% python3 -q
>>> import numpy as np
>>> np.set_printoptions(suppress=True, linewidth=120)
>>> tidy = lambda a: np.round(a, 1) + 0
>>> rng = np.random.default_rng(6923)
>>> feats = np.triu(rng.random((12, 12)) < 0.2, 1).astype(int)
>>> feats = feats + feats.T
>>> feats
array([[0, 0, 1, 0, 0, 0, 0, 0, 0, 0, 0, 0],
       [0, 0, 1, 0, 0, 0, 1, 1, 1, 0, 0, 0],
       [1, 1, 0, 0, 1, 1, 0, 0, 0, 0, 0, 0],
       [0, 0, 0, 0, 0, 0, 0, 0, 0, 0, 0, 0],
       [0, 0, 1, 0, 0, 1, 0, 1, 0, 0, 0, 0],
       [0, 0, 1, 0, 1, 0, 0, 0, 0, 0, 0, 1],
       [0, 1, 0, 0, 0, 0, 0, 0, 0, 0, 0, 0],
       [0, 1, 0, 0, 1, 0, 0, 0, 0, 1, 0, 0],
       [0, 1, 0, 0, 0, 0, 0, 0, 0, 1, 0, 0],
       [0, 0, 0, 0, 0, 0, 0, 1, 1, 0, 0, 0],
       [0, 0, 0, 0, 0, 0, 0, 0, 0, 0, 0, 0],
       [0, 0, 0, 0, 0, 1, 0, 0, 0, 0, 0, 0]])
>>> # equal to its transpose
>>> other = feats + rng.integers(-2, 3, (12, 10)) @ rng.integers(-2, 3, (10, 12))
>>> other
array([[  9,  -1,   6,   4,  -8,  -1,  -1,  -4,  -1,   1,   3,   5],
       [ -9,   2,   8,  -4, -11,  -4,   2,   8,   4,   4,  -2,  -6],
       [ 21,   4,  -3,  -4,  -6,   8, -17,   1,   2,  -3,   1,   1],
       [  8,   3,   6,  -2,   0,   4,  -2,  -1,   6,   9,  -5,   0],
       [  7,   1,  -5,   9,  -2,   9,   4,   5,   5,  13,   8,   7],
       [ -2,  -5,   0, -13,  -2,   4,  -2,   4,  12,   3,   4,  -6],
       [ -4,   6,  -6,   1,   8,   6,  -3,   3,  -1,  -9,   1,  -4],
       [-12,  -5,   5,   0,  15,  -5,  12, -10,  -2,   2,  -8,   7],
       [ -9,  -9,   6,  -5,   6,  -7,  11,  -7,   0,   5,  -5,   5],
       [  2,  -6, -11,  -8,  10,   7,   3,   8,   7,   5,   1,  -5],
       [ -5,   3,   1,   3,  10,   0,   2,  -5,   0,   2, -11,   4],
       [ -9,  -3,  -1, -10,   0,  -2,   0,   5,   2,  -2,  -2,  -8]])
>>> other - feats
array([[  9,  -1,   5,   4,  -8,  -1,  -1,  -4,  -1,   1,   3,   5],
       [ -9,   2,   7,  -4, -11,  -4,   1,   7,   3,   4,  -2,  -6],
       [ 20,   3,  -3,  -4,  -7,   7, -17,   1,   2,  -3,   1,   1],
       [  8,   3,   6,  -2,   0,   4,  -2,  -1,   6,   9,  -5,   0],
       [  7,   1,  -6,   9,  -2,   8,   4,   4,   5,  13,   8,   7],
       [ -2,  -5,  -1, -13,  -3,   4,  -2,   4,  12,   3,   4,  -7],
       [ -4,   5,  -6,   1,   8,   6,  -3,   3,  -1,  -9,   1,  -4],
       [-12,  -6,   5,   0,  14,  -5,  12, -10,  -2,   1,  -8,   7],
       [ -9, -10,   6,  -5,   6,  -7,  11,  -7,   0,   4,  -5,   5],
       [  2,  -6, -11,  -8,  10,   7,   3,   7,   6,   5,   1,  -5],
       [ -5,   3,   1,   3,  10,   0,   2,  -5,   0,   2, -11,   4],
       [ -9,  -3,  -1, -10,   0,  -3,   0,   5,   2,  -2,  -2,  -8]])
>>> print(np.linalg.matrix_rank(other - feats, tol=1e-8))
10
